$ python -q
>>> import numpy as np
>>> np.set_printoptions(precision=3, suppress=True, linewidth=200)
>>> rnd = lambda a: np.round(a, 3) + 0
>>> u = np.array([1, 1, 0, 1, 1, 1]) + 0.5
>>> X = np.eye(6) - 2 * np.outer(u, u) / (u @ u)
>>> print(rnd(X))
[[ 0.609 -0.391 -0.13  -0.391 -0.391 -0.391]
 [-0.391  0.609 -0.13  -0.391 -0.391 -0.391]
 [-0.13  -0.13   0.957 -0.13  -0.13  -0.13 ]
 [-0.391 -0.391 -0.13   0.609 -0.391 -0.391]
 [-0.391 -0.391 -0.13  -0.391  0.609 -0.391]
 [-0.391 -0.391 -0.13  -0.391 -0.391  0.609]]
>>> u, r1 = X[3], X[1]
>>> u @ r1
np.float64(0.0)
>>> pr = (u @ r1) / (u @ u) * u
>>> (r1 - pr) @ u
np.float64(0.0)
>>> rnd(r1 - pr)
array([-0.391,  0.609, -0.13 , -0.391, -0.391, -0.391])
>>> A = np.loadtxt("block3.csv", delimiter=",")
>>> A
array([[ 0.,  1.,  2.],
       [ 1.,  1.,  1.],
       [ 0.,  2.,  1.],
       [-1.,  2.,  2.],
       [ 0.,  4.,  0.],
       [ 0.,  5.,  0.],
       [ 2.,  4.,  0.],
       [ 2.,  2.,  1.],
       [ 1.,  2.,  2.],
       [ 3.,  0.,  0.],
       [ 3., -2., -1.],
       [ 2., -2., -2.],
       [ 1., -4., -3.],
       [ 0., -4., -3.],
       [ 0., -2., -2.],
       [ 1., -4., -2.],
       [ 1., -2.,  0.],
       [ 0.,  0.,  1.],
       [ 2.,  0.,  1.],
       [ 4., -2.,  0.],
       [ 4., -3.,  1.],
       [ 6., -1.,  3.],
       [ 5.,  0.,  1.],
       [ 5.,  0.,  1.],
       [ 3.,  0.,  2.],
       [ 3.,  2.,  3.],
       [ 2.,  3.,  1.],
       [ 1.,  5.,  1.]])
>>> x0 = np.array([-3, -2, -3])
>>> a = np.maximum(A @ x0, 0)
>>> a
array([ 0.,  0.,  0.,  0.,  0.,  0.,  0.,  0.,  0.,  0.,  0.,  4., 14., 17., 10., 11.,  1.,  0.,  0.,  0.,  0.,  0.,  0.,  0.,  0.,  0.,  0.,  0.])
>>> A * (a > 1e-9)[:, None]
array([[ 0.,  0.,  0.],
       [ 0.,  0.,  0.],
       [ 0.,  0.,  0.],
       [-0.,  0.,  0.],
       [ 0.,  0.,  0.],
       [ 0.,  0.,  0.],
       [ 0.,  0.,  0.],
       [ 0.,  0.,  0.],
       [ 0.,  0.,  0.],
       [ 0.,  0.,  0.],
       [ 0., -0., -0.],
       [ 2., -2., -2.],
       [ 1., -4., -3.],
       [ 0., -4., -3.],
       [ 0., -2., -2.],
       [ 1., -4., -2.],
       [ 1., -2.,  0.],
       [ 0.,  0.,  0.],
       [ 0.,  0.,  0.],
       [ 0., -0.,  0.],
       [ 0., -0.,  0.],
       [ 0., -0.,  0.],
       [ 0.,  0.,  0.],
       [ 0.,  0.,  0.],
       [ 0.,  0.,  0.],
       [ 0.,  0.,  0.],
       [ 0.,  0.,  0.],
       [ 0.,  0.,  0.]])
>>> np.maximum(A @ x0, 0) - np.maximum(-A @ x0, 0)
array([ -8.,  -8.,  -7.,  -7.,  -8., -10., -14., -13., -13.,  -9.,  -2.,   4.,  14.,  17.,  10.,  11.,   1.,  -3.,  -9.,  -8.,  -9., -25., -18., -18., -15., -22., -15., -16.])
>>> rnd(np.tanh(A @ x0))
array([-1.   , -1.   , -1.   , -1.   , -1.   , -1.   , -1.   , -1.   , -1.   , -1.   , -0.964,  0.999,  1.   ,  1.   ,  1.   ,  1.   ,  0.762, -0.995, -1.   , -1.   , -1.   , -1.   , -1.   , -1.   ,
       -1.   , -1.   , -1.   , -1.   ])
>>> W = np.array([[-1, 5, 0, -4, 2], [-5, 5, -5, -1, -3], [4, -4, 3, -5, -2]])
>>> b = np.array([0, 0, 2, 3, 1])
>>> act = np.maximum(A @ W + b, 0)
>>> rnd((act > 0).mean(axis=0))
array([0.464, 0.714, 0.643, 0.214, 0.536])
>>> Z = np.array([[3, 2, 2], [2, 2, 0], [-1, -2, -3], [-2, -3, 1], [-3, 0, -2]])
>>> print((act @ Z).round(6).argmax(axis=1))
[0 0 0 0 0 0 0 0 0 1 1 1 2 2 2 1 1 0 1 1 1 1 1 1 0 0 0 0]
>>> arr = np.load("case15.npy")
>>> arr
array([[19,  5,  9, 20,  8,  6],
       [ 5,  5,  3,  7,  5,  2],
       [ 9,  3,  9,  9,  3,  6],
       [20,  7,  9, 22, 10,  6],
       [ 8,  5,  3, 10,  6,  2],
       [ 6,  2,  6,  6,  2,  4]])
>>> rank = np.linalg.matrix_rank(arr)
>>> rank
np.int64(3)
>>> N = np.linalg.svd(arr)[2][rank:].T
>>> np.linalg.matrix_rank(arr.T @ arr), np.linalg.matrix_rank(arr @ arr.T)
(np.int64(3), np.int64(3))
>>> [int(np.linalg.matrix_rank(np.delete(arr, i, axis=0))) for i in range(6)]
[3, 3, 3, 3, 3, 3]
>>> [int(np.linalg.matrix_rank(arr[:, :j + 1])) for j in range(6)]
[1, 2, 3, 3, 3, 3]
>>> print(rnd(arr @ N))
[[0. 0. 0.]
 [0. 0. 0.]
 [0. 0. 0.]
 [0. 0. 0.]
 [0. 0. 0.]
 [0. 0. 0.]]
>>> print(np.allclose(arr @ N, 0))
True
>>> M2 = np.array([[6, 3], [-5, 0]])
>>> Z = np.array([[3, 4, 1], [2, 3, -5], [-1, 5, 5]])
>>> E = np.kron(M2, Z)
>>> E
array([[ 18,  24,   6,   9,  12,   3],
       [ 12,  18, -30,   6,   9, -15],
       [ -6,  30,  30,  -3,  15,  15],
       [-15, -20,  -5,   0,   0,   0],
       [-10, -15,  25,   0,   0,   0],
       [  5, -25, -25,   0,   0,   0]])
>>> rnd(np.abs(np.linalg.eigvals(E)).max())
np.float64(21.059)
>>> (E - E.T) / 2
array([[  0.,   6.,   6.,  12.,  11.,  -1.],
       [ -6.,   0., -30.,  13.,  12.,   5.],
       [ -6.,  30.,   0.,   1.,  -5.,  20.],
       [-12., -13.,  -1.,   0.,   0.,   0.],
       [-11., -12.,   5.,   0.,   0.,   0.],
       [  1.,  -5., -20.,   0.,   0.,   0.]])
>>> gram = np.cov(A, rowvar=False)
>>> np.argsort(-A.std(axis=0).round(6), kind="stable")
array([1, 0, 2])
>>> rnd(A.std(axis=0))
array([1.774, 2.6  , 1.589])
>>> u = np.array([3, -2, 1, 3, 3, 0])
>>> M2 = E + np.outer(u, np.eye(6)[2])
>>> np.linalg.matrix_rank(np.linalg.inv(M2) - np.linalg.inv(E), tol=1e-8)
np.int64(1)
>>> M2
array([[ 18.,  24.,   9.,   9.,  12.,   3.],
       [ 12.,  18., -32.,   6.,   9., -15.],
       [ -6.,  30.,  31.,  -3.,  15.,  15.],
       [-15., -20.,  -2.,   0.,   0.,   0.],
       [-10., -15.,  28.,   0.,   0.,   0.],
       [  5., -25., -25.,   0.,   0.,   0.]])
>>> print(np.linalg.matrix_rank(M2 - E))
1
>>> t3 = np.stack([M2, -1 * M2, M2[::-1]])
>>> rnd(np.linalg.norm(t3, axis=(1, 2)))
array([91.75, 91.75, 91.75])
>>> (t3 @ M2.T).shape
(3, 6, 6)
>>> np.einsum("bij,cij->bc", t3, t3)
array([[ 8418., -8418., -5186.],
       [-8418.,  8418.,  5186.],
       [-5186.,  5186.,  8418.]])
>>> sig = 20 * 0.2 ** np.arange(8)
>>> rng = np.random.default_rng(3527)
>>> data = rng.normal(size=(36, 8)) * rng.permutation(sig)
>>> rnd(data)
array([[  0.   ,   0.013,   0.582,  -0.002,  32.735,  -0.12 ,  -2.159,   0.   ],
       [  0.   ,   0.005,  -0.743,   0.002, -27.329,   0.151,  -1.827,   0.   ],
       [  0.   ,  -0.011,  -0.005,   0.001, -22.121,   0.078,  -5.075,   0.002],
       [  0.   ,   0.027,   0.414,  -0.002,   7.368,   0.275,   0.711,   0.001],
       [  0.   ,  -0.043,  -0.264,   0.001,   5.724,  -0.271,   3.279,   0.003],
       [  0.   ,  -0.025,   0.09 ,  -0.002, -41.711,  -0.046,   0.964,   0.001],
       [  0.   ,   0.044,   0.303,   0.   ,  13.378,   0.279,  -3.33 ,  -0.006],
       [  0.   ,   0.006,   0.455,  -0.001, -17.652,  -0.326,   3.52 ,  -0.002],
       [  0.   ,  -0.066,   0.151,  -0.001, -37.668,   0.121,   5.28 ,  -0.006],
       [  0.   ,   0.046,  -0.72 ,   0.   ,  15.343,  -0.083,  -4.656,   0.01 ],
       [  0.   ,  -0.054,   0.05 ,   0.   ,  -1.907,   0.044,   2.052,  -0.005],
       [  0.   ,  -0.005,  -0.464,  -0.001,   2.747,   0.106,  -3.358,  -0.001],
       [  0.   ,   0.003,   0.646,   0.004, -35.206,   0.07 ,  -2.782,  -0.001],
       [  0.   ,   0.003,  -2.324,   0.001,  -1.567,  -0.138,   0.071,   0.011],
       [  0.   ,  -0.02 ,  -0.473,   0.001,  -7.892,  -0.132,  -1.479,   0.007],
       [  0.   ,  -0.067,  -1.029,   0.002,  23.52 ,  -0.146,  -3.416,   0.005],
       [  0.   ,   0.021,  -0.143,   0.001,  -8.666,  -0.245,  -1.832,   0.004],
       [ -0.001,  -0.01 ,   1.486,   0.001,  -2.987,   0.069,   0.262,   0.005],
       [  0.001,   0.027,   0.775,  -0.001,  30.932,  -0.165,  -0.753,   0.   ],
       [  0.   ,   0.006,   1.369,  -0.002,  -1.094,  -0.029,   5.665,  -0.002],
       [  0.   ,  -0.036,  -0.625,  -0.002,  17.584,   0.151,   1.746,  -0.001],
       [  0.   ,  -0.034,  -0.295,   0.   ,   7.824,   0.048,  -3.076,   0.001],
       [  0.   ,  -0.034,   0.615,   0.001, -15.648,  -0.036,   6.779,   0.001],
       [  0.   ,   0.022,   0.165,  -0.002,  -7.474,   0.276,  -6.469,  -0.001],
       [  0.   ,  -0.041,  -0.999,   0.001, -35.999,  -0.032,  -5.771,  -0.002],
       [  0.   ,   0.051,  -0.163,   0.001,  -5.321,  -0.051,  -2.97 ,   0.001],
       [  0.   ,  -0.033,  -0.716,   0.001, -19.789,   0.302,  -0.118,   0.001],
       [  0.   ,  -0.017,   0.961,   0.002,   1.931,   0.054,  -4.421,   0.006],
       [  0.   ,   0.074,  -0.626,  -0.001,  25.64 ,  -0.219,  -4.39 ,  -0.001],
       [  0.   ,   0.044,   1.004,  -0.001,  19.039,  -0.27 ,   4.257,  -0.009],
       [  0.   ,  -0.014,   0.386,  -0.001,  -3.671,  -0.024,  -1.13 ,  -0.007],
       [  0.   ,  -0.039,  -0.809,  -0.001,  10.013,   0.002,  -3.111,   0.004],
       [  0.   ,  -0.015,  -0.172,   0.   ,  10.802,  -0.148,  -0.646,   0.003],
       [  0.   ,   0.002,   0.992,   0.002,  20.362,  -0.12 ,  -0.681,  -0.001],
       [  0.   ,  -0.007,  -0.146,  -0.002,   6.209,   0.196,  -1.256,   0.002],
       [  0.   ,   0.026,  -0.955,  -0.001,  22.637,   0.096,   4.508,   0.   ]])
>>> Uu, sig, VT = np.linalg.svd(data, full_matrices=False)
>>> np.abs(Uu[:, 0]).round(6).argmax()
np.int64(5)
>>> rnd(Uu.T @ data @ VT.T)
array([[117.465,   0.   ,   0.   ,   0.   ,   0.   ,   0.   ,   0.   ,   0.   ],
       [  0.   ,  20.637,   0.   ,   0.   ,   0.   ,   0.   ,   0.   ,   0.   ],
       [  0.   ,   0.   ,   4.456,   0.   ,   0.   ,   0.   ,   0.   ,   0.   ],
       [  0.   ,   0.   ,   0.   ,   0.947,   0.   ,   0.   ,   0.   ,   0.   ],
       [  0.   ,   0.   ,   0.   ,   0.   ,   0.182,   0.   ,   0.   ,   0.   ],
       [  0.   ,   0.   ,   0.   ,   0.   ,   0.   ,   0.022,   0.   ,   0.   ],
       [  0.   ,   0.   ,   0.   ,   0.   ,   0.   ,   0.   ,   0.008,   0.   ],
       [  0.   ,   0.   ,   0.   ,   0.   ,   0.   ,   0.   ,   0.   ,   0.001]])
